>>> import numpy as np
>>> import numpy.linalg as la
>>> np.set_printoptions(precision=3, suppress=True, linewidth=140, floatmode="fixed")
>>> M = np.loadtxt("block5.csv", delimiter=",")
>>> M
array([[-1.000,  0.000,  0.000,  0.000,  2.000,  2.000,  0.000, -2.000,  0.000,  0.000],
       [ 0.000, -1.000, -1.000, -1.000,  0.000,  0.000,  0.000,  0.000, -2.000,  2.000],
       [ 0.000, -1.000, -2.000,  2.000,  0.000,  0.000,  0.000,  0.000,  1.000,  1.000],
       [ 0.000, -1.000,  2.000,  1.000,  0.000,  0.000,  0.000,  0.000,  0.000, -2.000],
       [-1.000,  0.000,  0.000,  0.000,  0.000, -1.000,  1.000,  1.000,  0.000,  0.000],
       [-2.000,  0.000,  0.000,  0.000,  1.000, -1.000,  1.000,  1.000,  0.000,  0.000],
       [ 2.000,  0.000,  0.000,  0.000,  0.000, -2.000,  2.000,  1.000,  0.000,  0.000],
       [ 1.000,  0.000,  0.000,  0.000, -1.000,  0.000, -2.000, -1.000,  0.000,  0.000],
       [ 0.000,  1.000, -1.000, -1.000,  0.000,  0.000,  0.000,  0.000, -2.000,  0.000],
       [ 0.000,  0.000,  2.000,  1.000,  0.000,  0.000,  0.000,  0.000, -1.000, -2.000]])
>>> round(la.det(M), 3)
np.float64(-340.0)
>>> M @ M
array([[ -7.000,   0.000,   0.000,   0.000,   2.000,  -6.000,   8.000,   8.000,   0.000,   0.000],
       [  0.000,   1.000,   7.000,   2.000,   0.000,   0.000,   0.000,   0.000,   3.000,  -5.000],
       [  0.000,   2.000,  10.000,  -1.000,   0.000,   0.000,   0.000,   0.000,  -3.000, -10.000],
       [  0.000,  -2.000,  -5.000,   4.000,   0.000,   0.000,   0.000,   0.000,   6.000,   2.000],
       [  6.000,   0.000,   0.000,   0.000,  -4.000,  -3.000,  -1.000,   1.000,   0.000,   0.000],
       [  6.000,   0.000,   0.000,   0.000,  -6.000,  -6.000,   0.000,   4.000,   0.000,   0.000],
       [  7.000,   0.000,   0.000,   0.000,   1.000,   2.000,   0.000,  -5.000,   0.000,   0.000],
       [ -5.000,   0.000,   0.000,   0.000,   3.000,   7.000,  -3.000,  -4.000,   0.000,   0.000],
       [  0.000,  -1.000,   1.000,  -2.000,   0.000,   0.000,   0.000,   0.000,   1.000,   3.000],
       [  0.000,  -4.000,  -5.000,   4.000,   0.000,   0.000,   0.000,   0.000,   6.000,   4.000]])
>>> (M != 0).astype(int)
array([[1, 0, 0, 0, 1, 1, 0, 1, 0, 0],
       [0, 1, 1, 1, 0, 0, 0, 0, 1, 1],
       [0, 1, 1, 1, 0, 0, 0, 0, 1, 1],
       [0, 1, 1, 1, 0, 0, 0, 0, 0, 1],
       [1, 0, 0, 0, 0, 1, 1, 1, 0, 0],
       [1, 0, 0, 0, 1, 1, 1, 1, 0, 0],
       [1, 0, 0, 0, 0, 1, 1, 1, 0, 0],
       [1, 0, 0, 0, 1, 0, 1, 1, 0, 0],
       [0, 1, 1, 1, 0, 0, 0, 0, 1, 0],
       [0, 0, 1, 1, 0, 0, 0, 0, 1, 1]])
>>> np.flatnonzero(la.matrix_power((M != 0) + (M.T != 0) + np.eye(10), 10)[1])
array([1, 2, 3, 8, 9])
>>> rng = np.random.default_rng(13466)
>>> z = rng.permutation(10)
>>> z
array([7, 5, 4, 1, 9, 8, 6, 0, 2, 3])
>>> A2 = M[z][:, z]
>>> np.allclose(A2, M)
False
>>> np.sort(np.abs(la.eigvals(A2)))
array([0.530, 0.530, 1.527, 1.527, 1.847, 1.847, 2.250, 3.975, 3.975, 4.273])
>>> A2 = la.inv(M)
>>> np.round(M @ A2, 3) + 0
array([[1.000, 0.000, 0.000, 0.000, 0.000, 0.000, 0.000, 0.000, 0.000, 0.000],
       [0.000, 1.000, 0.000, 0.000, 0.000, 0.000, 0.000, 0.000, 0.000, 0.000],
       [0.000, 0.000, 1.000, 0.000, 0.000, 0.000, 0.000, 0.000, 0.000, 0.000],
       [0.000, 0.000, 0.000, 1.000, 0.000, 0.000, 0.000, 0.000, 0.000, 0.000],
       [0.000, 0.000, 0.000, 0.000, 1.000, 0.000, 0.000, 0.000, 0.000, 0.000],
       [0.000, 0.000, 0.000, 0.000, 0.000, 1.000, 0.000, 0.000, 0.000, 0.000],
       [0.000, 0.000, 0.000, 0.000, 0.000, 0.000, 1.000, 0.000, 0.000, 0.000],
       [0.000, 0.000, 0.000, 0.000, 0.000, 0.000, 0.000, 1.000, 0.000, 0.000],
       [0.000, 0.000, 0.000, 0.000, 0.000, 0.000, 0.000, 0.000, 1.000, 0.000],
       [0.000, 0.000, 0.000, 0.000, 0.000, 0.000, 0.000, 0.000, 0.000, 1.000]])
>>> la.det(M) * A2
array([[  68.000,    0.000,    0.000,    0.000,  340.000,  -68.000,  -68.000,   68.000,    0.000,    0.000],
       [   0.000,   70.000,   20.000,  300.000,    0.000,    0.000,    0.000,    0.000,   50.000, -220.000],
       [  -0.000,  -60.000,   80.000,  180.000,   -0.000,   -0.000,   -0.000,   -0.000,  200.000, -200.000],
       [  -0.000,  -10.000, -100.000,  200.000,   -0.000,   -0.000,   -0.000,   -0.000,   90.000, -260.000],
       [  68.000,   -0.000,   -0.000,   -0.000,  680.000, -408.000,  -68.000,   68.000,   -0.000,   -0.000],
       [  68.000,    0.000,    0.000,    0.000,  170.000,  102.000,  102.000,  238.000,    0.000,    0.000],
       [-136.000,    0.000,    0.000,    0.000, -510.000,  306.000,  -34.000,   34.000,    0.000,    0.000],
       [ 272.000,    0.000,    0.000,    0.000,  680.000, -272.000,   68.000,  272.000,    0.000,    0.000],
       [   0.000,   70.000,   20.000,  -40.000,    0.000,    0.000,    0.000,    0.000,   50.000,  120.000],
       [   0.000, -100.000,   20.000,  300.000,    0.000,    0.000,    0.000,    0.000,  220.000, -220.000]])
>>> np.round(la.inv(A2), 3) + 0
array([[-1.000,  0.000,  0.000,  0.000,  2.000,  2.000,  0.000, -2.000,  0.000,  0.000],
       [ 0.000, -1.000, -1.000, -1.000,  0.000,  0.000,  0.000,  0.000, -2.000,  2.000],
       [ 0.000, -1.000, -2.000,  2.000,  0.000,  0.000,  0.000,  0.000,  1.000,  1.000],
       [ 0.000, -1.000,  2.000,  1.000,  0.000,  0.000,  0.000,  0.000,  0.000, -2.000],
       [-1.000,  0.000,  0.000,  0.000,  0.000, -1.000,  1.000,  1.000,  0.000,  0.000],
       [-2.000,  0.000,  0.000,  0.000,  1.000, -1.000,  1.000,  1.000,  0.000,  0.000],
       [ 2.000,  0.000,  0.000,  0.000,  0.000, -2.000,  2.000,  1.000,  0.000,  0.000],
       [ 1.000,  0.000,  0.000,  0.000, -1.000,  0.000, -2.000, -1.000,  0.000,  0.000],
       [ 0.000,  1.000, -1.000, -1.000,  0.000,  0.000,  0.000,  0.000, -2.000,  0.000],
       [ 0.000,  0.000,  2.000,  1.000,  0.000,  0.000,  0.000,  0.000, -1.000, -2.000]])
>>> round(la.cond(M), 3)
np.float64(20.206)
>>> round(la.det(M) * la.det(A2), 3)
np.float64(1.0)
>>> round(la.slogdet(M)[0], 3)
np.float64(-1.0)
>>> np.allclose(A2, M.T)
False
>>> K = np.load("test2.npy")
>>> K
array([[-10.000,  -6.000,   0.000,   3.000],
       [ 18.000,  11.000,   0.000,  -6.000],
       [-12.000,  -6.000,   2.000,   3.000],
       [  0.000,   0.000,   0.000,  -1.000]])
>>> u = np.array([-2, 5, -5, -1])
>>> A2 = K + np.outer(u, np.eye(4)[1])
>>> round(la.det(A2) / la.det(K), 3), np.round(1 + la.solve(K, u)[1], 3)
(np.float64(11.0), np.float64(11.0))
>>> la.matrix_rank(A2 - K)
np.int64(1)
